% ipython --no-banner

In [1]: import numpy as np

In [2]: np.set_printoptions(suppress=True, linewidth=200)

In [3]: J = np.loadtxt("mat.csv", delimiter=",")

In [4]: J
Out[4]: 
array([[ 0.194, -0.947,  6.108,  2.844],
       [ 1.281,  5.361,  3.623, -0.482],
       [ 1.245, -0.581,  2.451,  5.065],
       [-0.948,  7.507,  6.742,  0.937],
       [ 1.899, -2.683,  4.173,  4.788],
       [ 1.508, -0.575,  4.776,  3.985],
       [ 1.32 , -2.144,  6.167,  2.241],
       [ 2.696, -1.469,  0.794,  5.002],
       [ 0.34 ,  1.147,  3.284,  4.451],
       [ 3.465, -0.205,  3.342,  1.932],
       [ 0.346,  8.674,  5.583,  0.388],
       [ 2.102, -0.572,  3.29 ,  3.558],
       [ 2.342, -1.095,  3.61 ,  6.693],
       [-0.231,  8.391,  6.811,  1.499],
       [ 0.759,  9.27 ,  7.699,  0.19 ],
       [-0.8  ,  7.926,  7.562,  1.062],
       [ 0.817,  8.6  ,  3.411,  1.364],
       [ 3.198, -0.732,  3.985,  3.104],
       [-0.374,  8.066,  6.548,  0.011],
       [ 1.238,  7.097,  4.977,  0.363],
       [ 1.605, -1.664,  3.398,  4.35 ],
       [ 2.266, -1.539,  3.263,  3.169],
       [-0.588,  9.189,  6.438,  0.663],
       [ 1.103, -0.999,  3.88 ,  4.666]])

In [5]: d = np.linalg.norm(J[:, None] - J[None], axis=-1)

In [6]: d[:5, :5].round(3)
Out[6]: 
array([[ 0.   ,  7.63 ,  4.421,  8.764,  3.667],
       [ 7.63 ,  0.   ,  8.213,  4.617,  9.652],
       [ 4.421,  8.213,  0.   , 10.28 ,  2.809],
       [ 8.764,  4.617, 10.28 ,  0.   , 11.549],
       [ 3.667,  9.652,  2.809, 11.549,  0.   ]])

In [7]: np.flatnonzero(d[18] < d.mean() / 2)
Out[7]: array([ 3, 10, 13, 14, 15, 18, 19, 22])

In [8]: d[18].round(6).argsort(kind="stable")[:4]
Out[8]: array([18,  3, 22, 10])

In [9]: B = J / np.sqrt((J ** 2).mean(axis=1, keepdims=True))

In [10]: np.linalg.matrix_rank(J - J.mean(axis=1, keepdims=True))
Out[10]: np.int64(3)

In [11]: np.round(np.linalg.norm(B, axis=1), 3)
Out[11]: array([2., 2., 2., 2., 2., 2., 2., 2., 2., 2., 2., 2., 2., 2., 2., 2., 2., 2., 2., 2., 2., 2., 2., 2.])

In [12]: m1 = np.array([[12, -16, 4, -2, 4, -2],
    ...:     [-16, 22, -9, 0, -5, 6],
    ...:     [4, -9, 22, 14, -3, -18],
    ...:     [-2, 0, 14, 11, -2, -13],
    ...:     [4, -5, -3, -2, 14, -4],
    ...:     [-2, 6, -18, -13, -4, 19]])

In [13]: m1
Out[13]: 
array([[ 12, -16,   4,  -2,   4,  -2],
       [-16,  22,  -9,   0,  -5,   6],
       [  4,  -9,  22,  14,  -3, -18],
       [ -2,   0,  14,  11,  -2, -13],
       [  4,  -5,  -3,  -2,  14,  -4],
       [ -2,   6, -18, -13,  -4,  19]])

In [14]: # equal to its transpose

In [15]: rng = np.random.default_rng(481)

In [16]: z = rng.permutation(6)

In [17]: z
Out[17]: array([4, 2, 1, 0, 3, 5])

In [18]: B = m1[z][:, z]

In [19]: np.round(np.linalg.det(B), 3), round(float(np.linalg.det(m1[z])), 3)
Out[19]: (np.float64(0.0), 0.0)

In [20]: np.trace(B)
Out[20]: np.int64(100)

In [21]: np.round(np.sort(np.abs(np.linalg.eigvals(B))), 3) + 0
Out[21]: array([ 0.   ,  0.   ,  0.   , 14.249, 32.331, 53.42 ])

In [22]: def softmax(z):
    ...:     e = np.exp(z - z.max(axis=-1, keepdims=True))
    ...:     return e / e.sum(axis=-1, keepdims=True)
    ...: 

In [23]: np.round(softmax(m1).sum(axis=1), 3)
Out[23]: array([1., 1., 1., 1., 1., 1.])

In [24]: np.round(softmax(m1[3] + -2), 3) + 0
Out[24]: array([0.   , 0.   , 0.953, 0.047, 0.   , 0.   ])

In [25]: S = m1 @ m1.T / np.sqrt(6)

In [26]: np.round(softmax(S + np.triu(np.full(S.shape, -np.inf), 1)), 3) + 0
Out[26]: 
array([[1., 0., 0., 0., 0., 0.],
       [0., 1., 0., 0., 0., 0.],
       [0., 0., 1., 0., 0., 0.],
       [0., 0., 1., 0., 0., 0.],
       [0., 0., 0., 0., 1., 0.],
       [0., 0., 0., 0., 0., 1.]])

In [27]: softmax(S)[3] @ m1
Out[27]: array([  4.,  -9.,  22.,  14.,  -3., -18.])

In [28]: evals, evecs = np.linalg.eigh(m1)

In [29]: x0 = np.array([3, 3, 3, 3, 5, 0])

In [30]: np.round(x0 @ m1 @ x0 / (x0 @ x0), 3), np.round(evals[0], 3), round(float(evals[-1]), 3)
Out[30]: (np.float64(10.016), np.float64(-0.0), 53.42)

In [31]: np.round(np.linalg.eigvalsh(m1[1:, 1:]), 3) + 0
Out[31]: array([ 0.   ,  0.   , 13.369, 23.131, 51.5  ])

In [32]: x0 @ m1 @ x0
Out[32]: np.int64(611)

In [33]: np.abs(m1).sum(axis=1).max(), np.round(np.abs(evals).max(), 3)
Out[33]: (np.int64(70), np.float64(53.42))

In [34]: r0, r1 = m1[4], m1[0]

In [35]: r0 @ r1
Out[35]: np.int64(184)

In [36]: p = (r0 @ r1) / (r0 @ r0) * r0

In [37]: np.linalg.matrix_rank(np.outer(r0, r1))
Out[37]: np.int64(1)

In [38]: round(float(np.linalg.norm(r0 + r1) ** 2 + np.linalg.norm(r0 - r1) ** 2), 3)
Out[38]: 1412.0

In [39]: F = np.loadtxt("test17.csv", delimiter=",")

In [40]: F
Out[40]: 
array([[2., 4., 3., 4., 3., 5., 2.],
       [4., 2., 2., 1., 0., 4., 3.],
       [3., 2., 6., 4., 5., 1., 3.],
       [4., 1., 4., 4., 2., 4., 3.],
       [3., 0., 5., 2., 6., 3., 6.],
       [5., 4., 1., 4., 3., 4., 4.],
       [2., 3., 3., 3., 6., 4., 2.]])

In [41]: round(float(np.linalg.eigvalsh(F).min()), 3)
Out[41]: -4.763

In [42]: np.all(np.linalg.eigvalsh(F) > 0)
Out[42]: np.False_

In [43]: [round(float(np.linalg.det(F[:i, :i])), 2) + 0 for i in range(1, 8)]
Out[43]: [2.0, -12.0, -50.0, -123.0, -324.0, 4227.0, -10940.0]

In [44]: B = np.linalg.inv(F)

In [45]: np.round(F @ B, 3) + 0
Out[45]: 
array([[1., 0., 0., 0., 0., 0., 0.],
       [0., 1., 0., 0., 0., 0., 0.],
       [0., 0., 1., 0., 0., 0., 0.],
       [0., 0., 0., 1., 0., 0., 0.],
       [0., 0., 0., 0., 1., 0., 0.],
       [0., 0., 0., 0., 0., 1., 0.],
       [0., 0., 0., 0., 0., 0., 1.]])

In [46]: np.round(np.linalg.inv(B), 3) + 0
Out[46]: 
array([[2., 4., 3., 4., 3., 5., 2.],
       [4., 2., 2., 1., 0., 4., 3.],
       [3., 2., 6., 4., 5., 1., 3.],
       [4., 1., 4., 4., 2., 4., 3.],
       [3., 0., 5., 2., 6., 3., 6.],
       [5., 4., 1., 4., 3., 4., 4.],
       [2., 3., 3., 3., 6., 4., 2.]])

In [47]: z = rng.permutation(7)

In [48]: z
Out[48]: array([1, 2, 6, 5, 0, 3, 4])

In [49]: B = F[z][:, z]

In [50]: B
Out[50]: 
array([[2., 2., 3., 4., 4., 1., 0.],
       [2., 6., 3., 1., 3., 4., 5.],
       [3., 3., 2., 4., 2., 3., 6.],
       [4., 1., 4., 4., 5., 4., 3.],
       [4., 3., 2., 5., 2., 4., 3.],
       [1., 4., 3., 4., 4., 4., 2.],
       [0., 5., 6., 3., 3., 2., 6.]])

In [51]: np.round(np.sort(np.abs(np.linalg.eigvals(B))), 3)
Out[51]: array([ 1.061,  1.551,  2.702,  3.402,  4.763,  6.611, 22.961])

In [52]: np.allclose(B, F)
Out[52]: False

In [53]: np.diag(B)
Out[53]: array([2., 6., 2., 4., 2., 4., 6.])

In [54]: round(np.linalg.det(B), 3), round(float(np.linalg.det(F[z])), 3)
Out[54]: (np.float64(-10940.0), 10940.0)

In [55]: W = np.array([[-1, -2, 1, 2, -2, 2],
    ...:     [0, 1, 2, 0, -1, 2],
    ...:     [-1, -2, 0, -1, 1, -1],
    ...:     [-1, -2, 2, -2, 0, 1]])

In [56]: coef = np.array([0, 0, 1, 1, 1, 0])

In [57]: H = np.maximum(J @ W + coef, 0)

In [58]: np.linalg.matrix_rank(H)
Out[58]: np.int64(4)

In [59]: W2 = np.array([[2, 3], [0, 3], [0, -3], [1, 2], [-1, 2], [-2, 3]])

In [60]: W @ W2
Out[60]: 
array([[ -2,  -6],
       [ -3,   1],
       [ -2, -12],
       [ -6, -16]])

In [61]: (H @ W2).round(6).argmax(axis=1)
Out[61]: array([1, 1, 0, 0, 0, 0, 1, 1, 0, 1, 1, 0, 0, 0, 1, 0, 1, 0, 0, 1, 0, 0, 0, 0])

In [62]: mat = np.array([[1, -2, 4, -8],
    ...:     [1, -1, 1, -1],
    ...:     [1, 0, 0, 0],
    ...:     [1, 1, 1, 1],
    ...:     [1, 2, 4, 8],
    ...:     [1, 3, 9, 27],
    ...:     [1, 4, 16, 64],
    ...:     [1, 5, 25, 125]])

In [63]: mat
Out[63]: 
array([[  1,  -2,   4,  -8],
       [  1,  -1,   1,  -1],
       [  1,   0,   0,   0],
       [  1,   1,   1,   1],
       [  1,   2,   4,   8],
       [  1,   3,   9,  27],
       [  1,   4,  16,  64],
       [  1,   5,  25, 125]])

In [64]: # column 3 is much longer than the rest

In [65]: np.round(softmax(10 * mat[1]), 3) + 0
Out[65]: array([0.5, 0. , 0.5, 0. ])

In [66]: np.round(softmax(mat[1]), 3)
Out[66]: array([0.44, 0.06, 0.44, 0.06])

In [67]: S = mat @ mat.T / np.sqrt(4)

In [68]: np.round(softmax(S), 3) + 0
Out[68]: 
array([[1.   , 0.   , 0.   , 0.   , 0.   , 0.   , 0.   , 0.   ],
       [0.994, 0.004, 0.001, 0.001, 0.   , 0.   , 0.   , 0.   ],
       [0.125, 0.125, 0.125, 0.125, 0.125, 0.125, 0.125, 0.125],
       [0.   , 0.   , 0.   , 0.   , 0.   , 0.   , 0.   , 1.   ],
       [0.   , 0.   , 0.   , 0.   , 0.   , 0.   , 0.   , 1.   ],
       [0.   , 0.   , 0.   , 0.   , 0.   , 0.   , 0.   , 1.   ],
       [0.   , 0.   , 0.   , 0.   , 0.   , 0.   , 0.   , 1.   ],
       [0.   , 0.   , 0.   , 0.   , 0.   , 0.   , 0.   , 1.   ]])

In [69]: np.round(softmax(S + np.triu(np.full(S.shape, -np.inf), 1)), 3) + 0
Out[69]: 
array([[1.   , 0.   , 0.   , 0.   , 0.   , 0.   , 0.   , 0.   ],
       [0.996, 0.004, 0.   , 0.   , 0.   , 0.   , 0.   , 0.   ],
       [0.333, 0.333, 0.333, 0.   , 0.   , 0.   , 0.   , 0.   ],
       [0.008, 0.099, 0.163, 0.73 , 0.   , 0.   , 0.   , 0.   ],
       [0.   , 0.   , 0.   , 0.   , 1.   , 0.   , 0.   , 0.   ],
       [0.   , 0.   , 0.   , 0.   , 0.   , 1.   , 0.   , 0.   ],
       [0.   , 0.   , 0.   , 0.   , 0.   , 0.   , 1.   , 0.   ],
       [0.   , 0.   , 0.   , 0.   , 0.   , 0.   , 0.   , 1.   ]])

In [70]: O, r_ = np.linalg.qr(mat)

In [71]: np.round(O @ r_, 3) + 0
Out[71]: 
array([[  1.,  -2.,   4.,  -8.],
       [  1.,  -1.,   1.,  -1.],
       [  1.,   0.,   0.,   0.],
       [  1.,   1.,   1.,   1.],
       [  1.,   2.,   4.,   8.],
       [  1.,   3.,   9.,  27.],
       [  1.,   4.,  16.,  64.],
       [  1.,   5.,  25., 125.]])

In [72]: np.round(np.abs(np.diag(r_)), 3)
Out[72]: array([ 2.828,  6.481, 12.961, 24.372])

In [73]: r_.round(3)
Out[73]: 
array([[ -2.828,  -4.243, -21.213, -76.368],
       [  0.   ,   6.481,  19.442, 103.692],
       [  0.   ,   0.   ,  12.961,  58.327],
       [  0.   ,   0.   ,   0.   , -24.372]])

In [74]: O.round(3)
Out[74]: 
array([[-0.354, -0.54 ,  0.54 ,  0.431],
       [-0.354, -0.386,  0.077, -0.308],
       [-0.354, -0.231, -0.231, -0.431],
       [-0.354, -0.077, -0.386, -0.185],
       [-0.354,  0.077, -0.386,  0.185],
       [-0.354,  0.231, -0.231,  0.431],
       [-0.354,  0.386,  0.077,  0.308],
       [-0.354,  0.54 ,  0.54 , -0.431]])

In [75]: np.allclose(r_.T @ r_, mat.T @ mat)
Out[75]: True

In [76]: evals, evecs = np.linalg.eigh(F)

In [77]: x0 = np.array([1, 1, 3, 0, 2, 0, -2])

In [78]: np.round(np.linalg.eigvalsh(F[1:, 1:]), 3)
Out[78]: array([-4.049, -2.138,  1.531,  3.274,  5.696, 19.686])

In [79]: x0 @ F @ x0
Out[79]: np.float64(96.0)

In [80]: np.abs(F).sum(axis=1).max(), np.round(np.abs(evals).max(), 3)
Out[80]: (np.float64(25.0), np.float64(22.961))

In [81]: (np.sign(evecs[:, -1].round(6)) == np.sign(evecs[0, -1].round(6))).astype(int)
Out[81]: array([1, 1, 1, 1, 1, 1, 1])

In [82]: X = np.load("data.npy")

In [83]: X
Out[83]: 
array([[ 1,  0,  0,  0],
       [ 2,  1,  0,  0],
       [ 3, -3,  1,  0],
       [ 0, -1,  0,  1]])

In [84]: # triangular: eigenvalues sit on the diagonal

In [85]: z = rng.permutation(4)

In [86]: B = X[:, z] * rng.choice([-1, 1], 4)

In [87]: B
Out[87]: 
array([[ 0, -1,  0,  0],
       [ 0, -2,  0, -1],
       [ 1, -3,  0,  3],
       [ 0,  0,  1,  1]])

In [88]: U, _, Vh = np.linalg.svd(X.T @ B)

In [89]: np.round(np.linalg.lstsq(X, B)[0], 3) + 0
Out[89]: 
array([[ 0., -1.,  0.,  0.],
       [ 0.,  0.,  0., -1.],
       [ 1.,  0.,  0.,  0.],
       [ 0.,  0.,  1.,  0.]])

In [90]: np.round(U @ Vh, 3) + 0
Out[90]: 
array([[ 0., -1.,  0.,  0.],
       [ 0.,  0.,  0., -1.],
       [ 1.,  0.,  0.,  0.],
       [ 0.,  0.,  1.,  0.]])

In [91]: np.linalg.matrix_rank(X)
Out[91]: np.int64(4)

In [92]: X.sum(axis=0)
Out[92]: array([ 6, -3,  1,  1])

In [93]: x0 = np.array([-3, 2, 3, -2])

In [94]: target = X @ x0

In [95]: coef, lr = np.zeros(4), 1 / np.linalg.norm(X, 2) ** 2

In [96]: for i in range(15):
    ...:     coef -= lr * X.T @ (X @ coef - target)
    ...:     if i % 5 == 0: print(i, round(np.linalg.norm(X @ coef - target), 3))
    ...: 
0 2.57
5 2.024
10 1.628

In [97]: np.round(np.linalg.cond(X), 3)
Out[97]: np.float64(45.749)

In [98]: coef.round(3)
Out[98]: array([-2.559,  1.465, -0.258, -1.327])
